$ python -q
>>> import numpy as np
>>> np.set_printoptions(suppress=True, linewidth=140)
>>> rd = lambda a: np.round(a, 1) + 0
>>> X = np.loadtxt("out0.csv", delimiter=",")
>>> X
array([[21.6, 39.7, 40.4,  1. ,  9.3],
       [19.3, 40. , 39.1,  0.6, 11.5],
       [21.1, 40.8, 40.6,  0.2,  9.6],
       [21.8, 37.9, 42.5,  0.5,  8.4],
       [20.8, 41.5, 39.5, -0.4,  8.7],
       [20.1, 40.5, 39.7, -0.3,  9.7],
       [19.5, 40.2, 40.8,  0.7,  9.4],
       [20.2, 38.8, 38.4,  0.4,  9. ],
       [20.1, 41.4, 41.9, -1.3,  9.3],
       [20.5, 39.4, 41.3, -0.8,  9.6],
       [23.3, 40.8, 40.9, -2.3, 10.1],
       [18.6, 40.9, 38.9,  0.5, 10.5],
       [18.8, 39.4, 39.7,  1.9, 10.2],
       [21.3, 40.4, 39.7, -0.7, 11.6],
       [19.6, 40. , 39.8, -0.5,  9.6],
       [19.2, 40.7, 40.8, -0.5,  9.4],
       [19.5, 40.9, 39.6,  0.7,  9.3],
       [22.4, 38.6, 40.7,  0.7,  7.7],
       [19.2, 39.1, 40.4,  1.3,  8.3],
       [21. , 38.3, 39.8,  0.7,  8.7],
       [19.4, 40. , 39.7, -0.9,  9.9],
       [19.4, 40.1, 40. , -0.4,  9.7],
       [20.5, 39.5, 39.1,  0.7, 10.4],
       [19.4, 39.3, 39. , -0.2, 10.1],
       [21.5, 40.8, 38.8,  0.9,  9.7],
       [20.2, 40. , 40.1, -0.2,  9.9],
       [18.6, 40.8, 40.1, -0.5, 10.4],
       [20.1, 39.5, 39.8,  0.9, 10. ],
       [20.2, 39.7, 39.6,  0.7, 10.3],
       [21.8, 40.3, 39.5,  0.5,  9.3]])
>>> x = np.array([1, 1, 0, 2, 0])
>>> y = X @ x
>>> b, lr = np.zeros(5), 1 / np.linalg.norm(X, 2) ** 2
>>> for i in range(3):
...     b -= lr * X.T @ (X @ b - y)
...     if i % 1 == 0: print(i, round(np.linalg.norm(X @ b - y), 1))
... 
0 10.0
1 10.0
2 10.0
>>> rd(np.linalg.cond(X))
np.float64(98.4)
>>> K = np.loadtxt("sample11.csv", delimiter=",")
>>> K
array([[ 1.5,  3.9,  0.2],
       [-0.5, -1.7, -0.3],
       [-2.4, -6.9,  0.9],
       [-1.8, -5.5,  0.3],
       [-0.2, -0.2, -2.1],
       [-0.9, -2.9, -1.6],
       [ 0.7,  2.2, -0.7],
       [-0.3, -0.8, -1.1],
       [-0.5, -1.7, -0.4],
       [ 2. ,  5.6, -2. ],
       [ 1.1,  3.2, -1.4],
       [ 0. ,  0.1,  0.6],
       [ 1.7,  5. , -0.6],
       [-1. , -3. ,  0.5],
       [-0.4, -1.5,  0.2],
       [ 0.2, -0.1,  0.5],
       [ 1.5,  4.5, -0.4],
       [-0.6, -1.4,  0.1],
       [-1.3, -3.4,  0.5],
       [ 0.2,  0.7,  0.7],
       [ 0.3,  0.6,  1.3],
       [-0.7, -2. ,  1.1],
       [ 0.1,  0.8,  1. ],
       [-0.5, -1.1,  0.2]])
>>> t3 = np.stack([K, 2 * K, K[::-1]])
>>> np.linalg.matrix_rank(t3.reshape(3, -1))
np.int64(2)
>>> rd(np.einsum("bij,cij->bc", t3, t3))
array([[ 280.7,  561.4,  -26.6],
       [ 561.4, 1122.8,  -53.1],
       [ -26.6,  -53.1,  280.7]])
